% ipython --no-banner

In [1]: import numpy as np

In [2]: import numpy.linalg as la

In [3]: np.set_printoptions(precision=2, suppress=True, linewidth=160, legacy="1.25")

In [4]: def tidy(a):
   ...:     return np.round(a, 2) + 0
   ...: 

In [5]: data = np.load("sample5.npy")

In [6]: print(data)
[[-13.52  12.8   -8.83 -15.39]
 [ -2.9    2.64  -2.24  -2.05]
 [ -1.79   2.4   -1.46  -4.07]
 [ -0.74   4.24  -0.45  -7.24]
 [-14.98  15.6   -9.31 -19.46]
 [ -3.45   6.13  -2.37  -7.76]
 [ -3.11   1.86  -2.07  -2.22]
 [ -0.92   7.51  -0.87 -12.77]
 [ -6.72   8.92  -4.83 -11.89]
 [ -0.49   0.34   0.31  -0.04]
 [-12.34  10.43  -7.51 -10.74]
 [-11.03   9.67  -7.22 -10.01]
 [ -0.56   3.47  -0.46  -5.28]
 [ -7.42  10.77  -4.76 -14.32]
 [ -8.64   8.04  -5.31 -10.18]
 [-11.33   8.24  -6.79  -8.52]
 [-12.    14.04  -7.48 -17.7 ]
 [ -1.95   1.92  -0.8   -2.55]
 [-14.51  13.91  -9.11 -16.68]
 [ -1.47   7.68  -0.69 -12.23]
 [-13.04  11.1   -8.18 -12.15]
 [ -8.61  12.11  -5.82 -16.19]
 [-15.26  12.28  -9.68 -13.46]]

In [7]: print(tidy(np.abs(la.svd(data)[2][-1])))
[0.55 0.19 0.8  0.12]

In [8]: Ac = data - data.mean(axis=0)

In [9]: V = la.svd(Ac)[2][:2]

In [10]: other = Ac - Ac @ V.T @ V

In [11]: print(tidy(other.std(axis=0)))
[0.13 0.22 0.21 0.13]

In [12]: x0 = np.array([0, -1, 0, -5])

In [13]: h = np.maximum(data @ x0, 0)

In [14]: print(tidy(np.tanh(data @ x0)))
[ 1.    1.    1.    1.    1.    1.    1.    1.    1.   -0.14  1.    1.    1.    1.    1.    1.    1.    1.    1.    1.    1.    1.    1.  ]

In [15]: print(np.flatnonzero(h > 1e-9))
[ 0  1  2  3  4  5  6  7  8 10 11 12 13 14 15 16 17 18 19 20 21 22]

In [16]: other = np.array([[0, 1, -2], [2, -3, -1], [2, 1, -2]])

In [17]: arr = other.T @ other

In [18]: print(arr)
[[ 8 -4 -6]
 [-4 11 -1]
 [-6 -1  9]]

In [19]: # symmetric, so the eigenvalues are real

In [20]: x0 = np.ones(3)

In [21]: for _ in range(4):
    ...:     x0 = arr @ x0
    ...:     x0 /= la.norm(x0)
    ...:     print(round(x0 @ arr @ x0, 2))
    ...: 
13.27
14.81
15.15
15.35

In [22]: print(tidy(x0))
[-0.64  0.66  0.39]

In [23]: print(tidy(la.eigvalsh(arr)[-1]))
15.6

In [24]: mat = np.load("m.npy")

In [25]: print(mat)
[[-1.  1.  1.  1.  1.  1.  1.]
 [ 1. -1.  1.  1.  1.  1.  1.]
 [ 1.  1. -1.  1.  1.  1.  1.]
 [ 1.  1.  1. -1.  1.  1.  1.]
 [ 1.  1.  1.  1. -1.  1.  1.]
 [ 1.  1.  1.  1.  1. -1.  1.]
 [ 1.  1.  1.  1.  1.  1. -1.]]

In [26]: # symmetric

In [27]: rng = np.random.default_rng(423290)

In [28]: idx = rng.permutation(7)

In [29]: print(idx)
[5 4 1 2 6 0 3]

In [30]: other = mat[idx][:, idx]

In [31]: print(np.allclose(other, mat))
True

In [32]: print(np.trace(other))
-7.0

In [33]: U, sigma, VT = la.svd(mat, full_matrices=False)

In [34]: print(U.shape, sigma.shape, VT.shape)
(7, 7) (7,) (7, 7)

In [35]: print(tidy(np.abs(VT[0])))
[0.38 0.38 0.38 0.38 0.38 0.38 0.38]

In [36]: print(tidy(VT @ VT.T))
[[1. 0. 0. 0. 0. 0. 0.]
 [0. 1. 0. 0. 0. 0. 0.]
 [0. 0. 1. 0. 0. 0. 0.]
 [0. 0. 0. 1. 0. 0. 0.]
 [0. 0. 0. 0. 1. 0. 0.]
 [0. 0. 0. 0. 0. 1. 0.]
 [0. 0. 0. 0. 0. 0. 1.]]

In [37]: print(np.allclose(U * sigma @ VT, mat))
True

In [38]: m1 = np.load("x.npy")

In [39]: print(tidy(m1))
[[-0.35  0.46  0.25 -0.76 -0.18]
 [-0.09  0.02 -0.45 -0.29  0.84]
 [ 0.    0.85  0.05  0.5   0.17]
 [ 0.43  0.24 -0.73 -0.19 -0.42]
 [ 0.83  0.07  0.44 -0.25  0.24]]

In [40]: other = m1 / np.sqrt((m1 ** 2).mean(axis=1, keepdims=True))

In [41]: print(la.matrix_rank(m1 - m1.mean(axis=1, keepdims=True)))
4

In [42]: print(tidy(other[1]))
[-0.19  0.05 -1.01 -0.65  1.88]

In [43]: W0 = np.load("mat.npy")

In [44]: print(W0)
[[ 1  1  2  1  2  1  0 -1]
 [-2  2  2 -2 -2 -2  0 -1]
 [ 2 -2 -2  1  0  1 -2  0]
 [-1  1 -1 -1 -1  1  0  0]
 [-2  0  2  1 -2  2 -2  2]
 [-2  2  2 -2 -2 -2  0 -1]]

In [45]: # rank 5

In [46]: G = W0.T @ W0

In [47]: print(tidy(la.svd(W0, compute_uv=False) ** 2))
[63.45 24.76 15.37  5.11  3.32  0.  ]

In [48]: print(np.diag(G))
[18 14 21 12 17 15  8  7]

In [49]: print(tidy(la.eigvalsh(G)[::-1]))
[63.45 24.76 15.37  5.11  3.32  0.    0.    0.  ]

In [50]: print(G)
[[ 18 -12 -13  10  15   6   0  -1]
 [-12  14  13 -10  -7  -8   4  -5]
 [-13  13  21  -5  -7  -5   0  -2]
 [ 10 -10  -5  12   9  11  -4   5]
 [ 15  -7  -7   9  17   5   4  -2]
 [  6  -8  -5  11   5  15  -6   7]
 [  0   4   0  -4   4  -6   8  -4]
 [ -1  -5  -2   5  -2   7  -4   7]]

In [51]: print(np.trace(G), (W0 ** 2).sum())
112 112

In [52]: W2 = np.sign(np.array([[0, 1, 0, 3], [1, 2, 2, 0], [0, 3, 3, 1], [0, 2, 2, 0]]))

In [53]: other = (np.tril(W2, -1) + np.eye(4)) @ (np.triu(W2, 1) + np.eye(4))

In [54]: w = np.array([1, 0, 0, -1])

In [55]: M = np.rint(other * w @ la.inv(other)) + 0

In [56]: print(M)
[[ 3. -2.  4. -3.]
 [ 3. -2.  4. -3.]
 [ 0.  0.  1. -1.]
 [ 0.  0.  2. -2.]]

In [57]: # rows 0 and 1 are equal

In [58]: proj = np.triu(np.array([[-8, -5, -6, 7], [5, 9, -5, 6], [2, -2, 4, -1], [6, 8, -3, 5]]), 1) + np.eye(4)

In [59]: other = proj @ M @ la.inv(proj)

In [60]: print(tidy(np.poly(other)))
[ 1.  0. -1.  0.  0.]

In [61]: print(other)
[[ -12.  -52. -340.   60.]
 [   3.   13.   94.  -15.]
 [   0.    0.   -1.    0.]
 [   0.    0.    2.    0.]]

In [62]: print(proj @ M - M @ proj)
[[-15.  25.  -4.   2.]
 [  0.  15.  15. -12.]
 [  0.   0.  -2.   3.]
 [  0.   0.   0.   2.]]

In [63]: print(np.trace(other), np.trace(M))
0.0 0.0

In [64]: U, sigma, VT = la.svd(M)

In [65]: V = VT[:(sigma > 1e-8).sum()]

In [66]: x0 = M[3] + -3 * M[2] + rng.integers(2) * np.eye(4)[0]

In [67]: print(x0)
[ 0.  0. -1.  1.]

In [68]: print(tidy(np.diag(V.T @ V)))
[0.67 0.3  0.52 0.52]

In [69]: print(tidy(la.norm(x0 - V.T @ V @ x0)))
0.0

In [70]: w, V = la.eigh(mat)

In [71]: print(tidy(np.abs(V[:, -1])))
[0.38 0.38 0.38 0.38 0.38 0.38 0.38]

In [72]: print(tidy(la.eigvalsh(mat @ mat)))
[ 4.  4.  4.  4.  4.  4. 25.]

In [73]: print(tidy(V.T @ V))
[[1. 0. 0. 0. 0. 0. 0.]
 [0. 1. 0. 0. 0. 0. 0.]
 [0. 0. 1. 0. 0. 0. 0.]
 [0. 0. 0. 1. 0. 0. 0.]
 [0. 0. 0. 0. 1. 0. 0.]
 [0. 0. 0. 0. 0. 1. 0.]
 [0. 0. 0. 0. 0. 0. 1.]]

In [74]: print(np.unique(w.round(6) + 0, return_counts=True)[1])
[6 1]

In [75]: print(tidy(w.sum()), np.trace(mat))
-7.0 -7.0

In [76]: print(np.abs(V[:, -1]).round(6).argmax())
0

In [77]: print(tidy(V @ np.diag(w) @ V.T))
[[-1.  1.  1.  1.  1.  1.  1.]
 [ 1. -1.  1.  1.  1.  1.  1.]
 [ 1.  1. -1.  1.  1.  1.  1.]
 [ 1.  1.  1. -1.  1.  1.  1.]
 [ 1.  1.  1.  1. -1.  1.  1.]
 [ 1.  1.  1.  1.  1. -1.  1.]
 [ 1.  1.  1.  1.  1.  1. -1.]]
